% python3 -q
>>> import numpy as np
>>> np.set_printoptions(precision=3, suppress=True, linewidth=160, floatmode="fixed")
>>> rd = lambda a: np.round(a, 3) + 0
>>> mat = np.load("block1.npy")
>>> mat
array([[ -8.195, -12.267,  -3.951],
       [ -2.074,  -2.886,  -1.176],
       [  5.909,   9.593,   2.624],
       [  8.045,  12.215,   4.041]])
>>> blk = np.stack([mat, 2 * mat, mat[::-1]])
>>> print(np.linalg.matrix_rank(blk.reshape(3, -1)))
2
>>> print(rd(np.einsum("bij,cij->bc", blk, blk)))
[[  611.346  1222.693  -549.525]
 [ 1222.693  2445.386 -1099.051]
 [ -549.525 -1099.051   611.346]]
>>> print(rd(np.linalg.norm(blk, axis=(1, 2))))
[24.725 49.451 24.725]
>>> Uu, sig, Vh = np.linalg.svd(mat)
>>> np.argmax(sig[:-1] / (sig[1:] + 1e-6)) + 1
np.int64(1)
>>> rd(sig)
array([24.719,  0.573,  0.111])
>>> B = Uu[:, :1] @ np.diag(sig[:1]) @ Vh[:1]
>>> np.linalg.matrix_rank(B)
np.int64(1)
>>> rd(np.linalg.norm(mat - B) / np.linalg.norm(mat))
np.float64(0.024)
>>> rd(np.abs(mat - B).max())
np.float64(0.334)
>>> q, r_ = np.linalg.qr(mat)
>>> rd(np.abs(np.diag(r_)))
array([13.080,  0.685,  0.176])
>>> rd(q)
array([[-0.627, -0.374, -0.683],
       [-0.159, -0.414,  0.328],
       [ 0.452, -0.822,  0.054],
       [ 0.615,  0.116, -0.651]])
>>> W0 = np.load("m.npy")
>>> W0
array([[1, 0],
       [0, 1]])
>>> # symmetric
>>> print(W0[:, 0] @ W0[:, 1])
0
>>> cov = W0.T @ W0
>>> print((W0 @ W0.T).shape)
(2, 2)
>>> print(rd(np.linalg.eigvalsh(cov)[::-1]))
[1.000 1.000]
>>> L = np.linalg.cholesky(W0)
>>> np.linalg.eigvalsh(W0).min() > 0
np.True_
>>> L @ L.T
array([[1.000, 0.000],
       [0.000, 1.000]])
>>> F = np.array([[-4.0, 0.0, -1.0], [0.0, 5.0, -1.0], [0.0, 1.0, 3.0]])
>>> x0 = np.array([-3, 0, 1])
>>> h = np.maximum(F @ x0, 0)
>>> print(np.maximum(F @ (3 * x0), 0))
[33.000  0.000  9.000]
>>> ang = np.radians(45)
>>> r_ = np.eye(3)
>>> r_[0, 0] = r_[2, 2] = np.cos(ang)
>>> r_[0, 2], r_[2, 0] = -np.sin(ang), np.sin(ang)
>>> rd(r_)
array([[ 0.707,  0.000, -0.707],
       [ 0.000,  1.000,  0.000],
       [ 0.707,  0.000,  0.707]])
>>> B = F @ r_.T
>>> rd(np.abs(B - F).max(axis=0))
array([2.121, 0.000, 2.536])
>>> rd(np.linalg.det(r_)), rd(np.trace(r_))
(np.float64(1.0), np.float64(2.414))
>>> np.allclose(np.linalg.norm(F, axis=1), np.linalg.norm(B, axis=1))
True
>>> E = -3 * np.eye(4) + np.ones((4, 4))
>>> E
array([[-2.000,  1.000,  1.000,  1.000],
       [ 1.000, -2.000,  1.000,  1.000],
       [ 1.000,  1.000, -2.000,  1.000],
       [ 1.000,  1.000,  1.000, -2.000]])
>>> rd(np.abs(np.linalg.eigvals(F)).max())
np.float64(4.0)
>>> rd(np.linalg.det(F))
np.float64(-64.0)
>>> np.linalg.determinant(F)
Traceback (most recent call last):
  File "<python-input-46>", line 1, in <module>
    np.linalg.determinant(F)
    ^^^^^^^^^^^^^^^^^^^^^
AttributeError: module 'numpy.linalg' has no attribute 'determinant'
>>> print(np.trace(F))
4.0
>>> rd(np.sort(np.abs(np.linalg.eigvals(F))))
array([4.000, 4.000, 4.000])
>>> sig = 5 * 0.2 ** np.arange(3)
>>> rng = np.random.default_rng(2964)
>>> m1 = rng.normal(size=(23, 3)) * rng.permutation(sig)
>>> rd(m1)
array([[-4.766,  1.810,  0.094],
       [-2.481, -0.799, -0.481],
       [-6.598,  1.039,  0.295],
       [-7.847, -1.582,  0.244],
       [ 8.455,  0.209,  0.048],
       [ 0.878,  0.722, -0.122],
       [-0.595, -1.498, -0.265],
       [-3.818,  0.775,  0.165],
       [ 1.796, -0.025,  0.120],
       [-2.725, -1.726,  0.046],
       [ 1.953,  0.432,  0.280],
       [ 1.581, -0.575,  0.155],
       [ 4.654,  0.936,  0.075],
       [ 3.265, -0.876,  0.215],
       [-1.734,  0.311,  0.297],
       [-0.732, -0.553, -0.078],
       [ 0.754,  2.156,  0.084],
       [-7.270, -0.330,  0.174],
       [ 3.749, -0.414,  0.029],
       [-1.008, -1.091, -0.303],
       [ 8.846,  0.364,  0.031],
       [-2.000, -0.406, -0.095],
       [-1.580, -1.080, -0.039]])
>>> # column 0 is much longer than the rest
>>> q, V = np.linalg.qr(m1[:, :1])[0], np.linalg.qr(m1[:, 1:])[0]
>>> sig = np.linalg.svd(q.T @ V, compute_uv=False)
>>> print(rd(np.degrees(np.arccos(sig.clip(0, 1)))))
[77.733]
>>> (sig > 0.9).sum()
np.int64(0)
>>> rd(sig)
array([0.212])
>>> Xs = m1 - m1.mean(axis=0)
>>> V = np.linalg.svd(Xs)[2][:2]
>>> B = Xs - Xs @ V.T @ V
>>> print(rd(np.linalg.norm(B) / np.linalg.norm(Xs)))
0.041
>>> print(rd(np.diag(V.T @ V)))
[1.000 0.995 0.005]
>>> data = np.load("x.npy")
>>> data
array([[0, 1, 0],
       [1, 0, 1],
       [0, 1, 0]])
>>> # columns 0 and 2 are equal
>>> Uu, sig, Vh = np.linalg.svd(data, full_matrices=False)
>>> np.sqrt((sig ** 2).sum()), rd(np.linalg.norm(data))
(np.float64(2.0), np.float64(2.0))
>>> np.allclose(Uu * sig @ Vh, data)
True
>>> rd(Uu.T @ data @ Vh.T)
array([[1.414, 0.000, 0.000],
       [0.000, 1.414, 0.000],
       [0.000, 0.000, 0.000]])
>>> Uu.shape, sig.shape, Vh.shape
((3, 3), (3,), (3, 3))
>>> sig / sig[0]
array([1.000, 1.000, 0.000])
>>> P = np.triu(np.array([[2, 1, 1], [1, 1, 3], [3, 1, 1]]), 1) + np.eye(3)
>>> B = P @ data @ np.linalg.inv(P)
>>> rd(np.poly(B))
array([ 1.000,  0.000, -2.000,  0.000])
>>> rd(np.linalg.det(B))
np.float64(0.0)
>>> A = np.load("layer13.npy")
>>> A
array([[-3.000, -3.000,  0.000],
       [-3.000, -3.000, -3.000],
       [ 0.000, -3.000, -1.000]])
>>> # symmetric, so the eigenvalues are real
>>> cov = A.T @ A
>>> rd(np.linalg.svd(A, compute_uv=False) ** 2)
array([47.114,  4.213,  3.673])
>>> np.linalg.matrix_rank(cov)
np.int64(3)
>>> print(np.diag(cov))
[18.000 27.000 10.000]
>>> np.allclose(cov, cov.T)
True
>>> (A + A.T) / 2
array([[-3.000, -3.000,  0.000],
       [-3.000, -3.000, -3.000],
       [ 0.000, -3.000, -1.000]])
>>> np.allclose(A @ A.T, A.T @ A)
True
>>> w, V = np.linalg.eig(A)
>>> rd(np.sort(np.linalg.eigvals(A.T)))
array([-6.864, -2.052,  1.916])
>>> rd(w)
array([-6.864, -2.052,  1.916])
>>> x0 = np.array([1, -2, 1])
>>> A @ np.ones(3)
array([-6.000, -9.000, -4.000])
>>> A @ x0
array([3.000, 0.000, 5.000])
>>> print((A @ x0).argmax())
2
>>> np.sign((A @ x0).round(6))
array([1.000, 0.000, 1.000])
>>> A * x0
array([[-3.000,  6.000,  0.000],
       [-3.000,  6.000, -3.000],
       [ 0.000,  6.000, -1.000]])
>>> np.linalg.norm(A @ x0) <= np.linalg.norm(A, 2) * np.linalg.norm(x0) + 1e-9
np.True_
>>> w, V = np.linalg.eigh(A)
>>> (w > 1e-8).sum(), (w < -1e-8).sum()
(np.int64(1), np.int64(2))
>>> print(rd(np.linalg.eigvalsh(A + 2 * np.eye(3))))
[-4.864 -0.052  3.916]
>>> rd(V.T @ V)
array([[1.000, 0.000, 0.000],
       [0.000, 1.000, 0.000],
       [0.000, 0.000, 1.000]])
>>> rd(np.abs(V[:, -1]))
array([0.391, 0.641, 0.660])
>>> np.abs(V[:, -1]).round(6).argmax()
np.int64(2)
>>> M = np.loadtxt("w.csv", delimiter=",")
>>> print(M)
[[-0.033 58.077  0.315]
 [-1.483 61.274  1.857]
 [ 0.375 59.811  0.523]
 [-0.754 58.867 -0.455]
 [-0.331 60.510 -1.168]
 [-0.066 59.707  0.304]
 [-0.690 57.842 -0.425]
 [ 0.451 60.623 -0.434]
 [ 0.844 58.500 -1.002]
 [-1.170 59.194 -1.413]
 [ 0.314 60.554 -1.505]
 [-0.313 59.820 -1.115]
 [ 0.637 61.150  0.511]
 [-0.141 58.574 -0.473]
 [-1.894 61.120 -0.164]
 [-1.774 60.703  0.988]
 [-0.546 59.897 -0.012]
 [-0.127 61.923 -0.163]]
>>> # column 1 dominates
>>> labels = M[:, 2] > np.median(M[:, 2])
>>> f = M[labels].mean(axis=0) - M[~labels].mean(axis=0)
>>> rd((((M - M.mean(axis=0)) @ f > 0) == labels).mean())
np.float64(0.889)
>>> np.argsort(-np.abs(f).round(6), kind="stable")
array([2, 1, 0])
>>> labels.astype(int)
array([1, 1, 1, 0, 0, 1, 0, 0, 0, 0, 0, 0, 1, 0, 1, 1, 1, 1])
>>> rd(f)
array([-0.347,  1.020,  1.350])
>>> cov = M.T @ M
>>> print(rd(cov))
[[   13.455  -404.197    -2.100]
 [ -404.197 64601.604  -224.252]
 [   -2.100  -224.252    13.877]]
>>> rd(np.diag(cov))
array([   13.455, 64601.604,    13.877])
>>> print(rd(np.linalg.svd(M, compute_uv=False) ** 2))
[64604.911    15.680     8.345]
>>> rd(np.linalg.eigvalsh(cov)[::-1])
array([64604.911,    15.680,     8.345])
>>> rd(np.trace(cov)), rd((M ** 2).sum())
(np.float64(64628.936), np.float64(64628.936))
>>> Xs = M - M.mean(axis=0)
>>> Uu, sig, Vh = np.linalg.svd(Xs, full_matrices=False)
>>> rd(Xs.mean(axis=0))
array([0.000, 0.000, 0.000])
>>> print(rd(sig ** 2 / (sig ** 2).sum()))
[0.563 0.264 0.173]
>>> np.searchsorted(np.cumsum(sig ** 2) / (sig ** 2).sum(), 0.9) + 1
np.int64(3)
>>> rd(np.abs(Vh[-1]))
array([0.762, 0.077, 0.644])
>>> print(np.abs(Vh[0]).argmax())
1
>>> np.abs(Uu[:, 0]).argmax()
np.int64(1)
